$ ipython --no-banner

In [1]: import numpy as np

In [2]: import numpy.linalg as la

In [3]: np.set_printoptions(precision=2, suppress=True, linewidth=120)

In [4]: rnd = lambda a: np.round(a, 2) + 0

In [5]: J = np.load("run1.npy")

In [6]: print(J)
[[ 0.1   0.1  -0.33 -1.2 ]
 [ 0.    0.4   0.03 -1.7 ]
 [ 0.8   0.3  -2.35  1.7 ]
 [ 0.2   1.3  -0.71  0.3 ]
 [ 0.4   1.1  -1.27 -0.1 ]
 [ 0.9   0.3  -2.7  -1.5 ]
 [-2.8  -0.8   8.41  1.2 ]
 [-1.2  -1.8   3.65  0.1 ]
 [ 0.    1.    0.04 -0.8 ]
 [-1.2  -0.7   3.55 -0.6 ]]

In [7]: Xc = J - J.mean(axis=0)

In [8]: left, sig, Vh = la.svd(Xc, full_matrices=False)

In [9]: print(rnd(sig))
[11.03  3.19  2.06  0.05]

In [10]: print(rnd(np.abs(Vh[-1])))
[0.95 0.01 0.32 0.  ]

In [11]: print((np.sign(left[:, 0]) == np.sign(left[0, 0])).astype(int))
[1 1 1 1 1 1 0 0 1 0]

In [12]: print(rnd(sig ** 2 / (sig ** 2).sum()))
[0.89 0.07 0.03 0.  ]

In [13]: print(np.abs(left[:, 0]).argmax())
6

In [14]: print(np.searchsorted(np.cumsum(sig ** 2) / (sig ** 2).sum(), 0.9) + 1)
2

In [15]: A = np.load("data.npy")

In [16]: print(A)
[[ 8  0 -4  6]
 [ 0  2  0  1]
 [-4  0  2 -3]
 [ 6  1 -3  5]]

In [17]: left, sig, Vh = la.svd(A)

In [18]: print(rnd(sig))
[14.68  2.32  0.    0.  ]

In [19]: B = left[:, :2] @ np.diag(sig[:2]) @ Vh[:2]

In [20]: print(rnd(la.norm(A - B, 2)), rnd(sig[2]))
0.0 0.0

In [21]: feats = np.array([[-3, 3, 6, -2, -3],
    ...:     [8, 0, 3, -5, -7],
    ...:     [1, 7, 6, -5, -9],
    ...:     [-3, 0, 7, -1, 8],
    ...:     [8, 0, 6, -3, -2]])

In [22]: B = np.array([[-3, 1], [2, 1]])

In [23]: Z = np.kron(B, feats)

In [24]: print(la.matrix_rank(Z))
10
